% ipython --no-banner

In [1]: import numpy as np

In [2]: np.set_printoptions(suppress=True, linewidth=160)

In [3]: rnd = lambda a: np.round(a, 2) + 0

In [4]: arr = np.load("sample7.npy")

In [5]: arr
Out[5]: 
array([[  0.4,   1.7,  -0.9,   0.3,  18. ],
       [ -0.9,   0.8,   0.2,   0.5, -12. ],
       [ -0.4,  -2.3,   2.2,   1.5, -22. ],
       [ -0.6,   1.6,  -0.6,  -0.7,  -8. ],
       [ -0.2,   0.8,   1.9,   0.5,  -8. ],
       [  0.2,  -0.7,  -1.2,  -1.2,   0. ],
       [ -0.7,   0.7,   0. ,  -1.1,  36. ],
       [ -0.4,   0.6,  -0.3,  -0.2,  10. ],
       [  0.2,   0.6,  -0.3,   0.8,   4. ]])

In [6]: # column 4 is much longer than the rest

In [7]: vec = np.array([1, 0, 0, 1, 2])

In [8]: y = arr @ vec

In [9]: rnd(np.linalg.lstsq(arr, y)[0])
Out[9]: array([1., 0., 0., 1., 2.])

In [10]: rnd(y)
Out[10]: array([ 36.7, -24.4, -42.9, -17.3, -15.7,  -1. ,  70.2,  19.4,   9. ])

In [11]: rng = np.random.default_rng(427659)

In [12]: y = y + 0.1 * rng.normal(size=9)

In [13]: rnd(y)
Out[13]: array([ 36.71, -24.64, -42.74, -17.3 , -15.7 ,  -1.02,  70.07,  19.31,   8.87])

In [14]: coef, *_ = np.linalg.lstsq(arr, y)

In [15]: rnd(arr.T @ (y - arr @ coef))
Out[15]: array([0., 0., 0., 0., 0.])

In [16]: Y = np.c_[arr[:, :3] @ np.array([[4, -7, 9], [-8, 4, 2], [9, -3, 3]]), np.array([0, 3, 3, 0, -3, -3, -2, -2, -3])]

In [17]: rnd(Y)
Out[17]: 
array([[-20.1,   6.7,   4.3,   0. ],
       [ -8.2,   8.9,  -5.9,   3. ],
       [ 36.6, -13. ,  -1.6,   3. ],
       [-20.6,  12.4,  -4. ,   0. ],
       [  9.9,  -1.1,   5.5,  -3. ],
       [ -4.4,  -0.6,  -3.2,  -3. ],
       [ -8.4,   7.7,  -4.9,  -2. ],
       [ -9.1,   6.1,  -3.3,  -2. ],
       [ -6.7,   1.9,   2.1,  -3. ]])

In [18]: np.linalg.matrix_rank(Y)
Out[18]: np.int64(4)

In [19]: rnd(np.linalg.lstsq(arr, Y[:, 0])[0])
Out[19]: array([ 4., -8.,  9.,  0.,  0.])
